$ python -q
>>> import numpy as np
>>> np.set_printoptions(precision=2, suppress=True, linewidth=160, sign=" ")
>>> M = np.load("x.npy")
>>> M
array([[ 20, -22,  12,  26,   4,   6, -12, -18, -16,   6],
       [-22,  25,  -8, -29,   0,  -5,  14,  17,  14,  -7],
       [ 12,  -8,  41,  13,  31,  14,  -2, -29, -33,   1],
       [ 26, -29,  13,  34,   3,   7, -16, -22, -19,   8],
       [  4,   0,  31,   3,  25,  10,   2, -19, -23,  -1],
       [  6,  -5,  14,   7,  10,   5,  -2, -11, -12,   1],
       [-12,  14,  -2, -16,   2,  -2,   8,   8,   6,  -4],
       [-18,  17, -29, -22, -19, -11,   8,  26,  27,  -4],
       [-16,  14, -33, -19, -23, -12,   6,  27,  29,  -3],
       [  6,  -7,   1,   8,  -1,   1,  -4,  -4,  -3,   2]])
>>> r = np.linalg.matrix_rank(M)
>>> r
np.int64(2)
>>> null = np.linalg.svd(M)[2][r:].T
>>> null.shape
(10, 8)
>>> [int(np.linalg.matrix_rank(M[:, :j + 1])) for j in range(10)]
[1, 2, 2, 2, 2, 2, 2, 2, 2, 2]
>>> left, s, Vh = np.linalg.svd(M)
>>> np.argmax(s[:-1] / (s[1:] + 1e-6)) + 1
np.int64(2)
>>> M2 = left[:, :2] @ np.diag(s[:2]) @ Vh[:2]
>>> round(np.linalg.norm(M - M2) / np.linalg.norm(M), 2)
np.float64(0.0)
>>> left, s, Vh = np.linalg.svd(M)
>>> evecs = Vh[:(s > 1e-8).sum()]
>>> rng = np.random.default_rng(628442)
>>> x0 = M[0] + 4 * M[8] + rng.integers(2) * np.eye(10)[6]
>>> x0
array([ -44.,   34., -120.,  -50.,  -88.,  -42.,   12.,   90.,  100.,   -6.])
>>> np.allclose(evecs.T @ evecs @ x0, x0)
True
>>> np.linalg.matrix_rank(np.vstack([M, x0]))
np.int64(2)
>>> W0 = np.loadtxt("mat.csv", delimiter=",")
>>> W0
array([[ 3.,  1.,  0.,  0.],
       [ 0.,  0.,  0.,  0.],
       [ 0.,  0.,  3.,  1.],
       [ 0.,  0.,  0.,  0.]])
>>> W0.reshape(-1, 2)
array([[ 3.,  1.],
       [ 0.,  0.],
       [ 0.,  0.],
       [ 0.,  0.],
       [ 0.,  0.],
       [ 3.,  1.],
       [ 0.,  0.],
       [ 0.,  0.]])
>>> W0.reshape(2, -1)
array([[ 3.,  1.,  0.,  0.,  0.,  0.,  0.,  0.],
       [ 0.,  0.,  3.,  1.,  0.,  0.,  0.,  0.]])
>>> T = W0.reshape(4, 2, -1)
>>> np.swapaxes(T, 1, 2)[0]
array([[ 3.,  0.],
       [ 1.,  0.]])
>>> np.einsum("ihd,jhd->hij", T, T).shape
(2, 4, 4)
>>> T.shape
(4, 2, 2)
>>> np.einsum("ihd,ihd->ih", T, T)
array([[ 10.,   0.],
       [  0.,   0.],
       [  0.,  10.],
       [  0.,   0.]])
>>> T.sum(axis=1)
array([[ 3.,  1.],
       [ 0.,  0.],
       [ 3.,  1.],
       [ 0.,  0.]])
>>> T.transpose(1, 0, 2)
array([[[ 3.,  1.],
        [ 0.,  0.],
        [ 0.,  0.],
        [ 0.,  0.]],

       [[ 0.,  0.],
        [ 0.,  0.],
        [ 3.,  1.],
        [ 0.,  0.]]])
>>> T[:, 0]
array([[ 3.,  1.],
       [ 0.,  0.],
       [ 0.,  0.],
       [ 0.,  0.]])
>>> M2 = W0 + rng.integers(-2, 3, (4, 2)) @ rng.integers(-2, 3, (2, 4))
>>> M2
array([[ 3.,  3.,  3., -3.],
       [-1.,  0., -2.,  1.],
       [-2.,  2.,  2.,  0.],
       [ 2.,  0.,  4., -2.]])
>>> np.round(np.linalg.svd(M2 - W0, compute_uv=False), 2) + 0
array([ 6.83,  3.91,  0.  ,  0.  ])
>>> np.abs(M2 - W0).sum(axis=1)
array([ 8.,  4.,  6.,  8.])
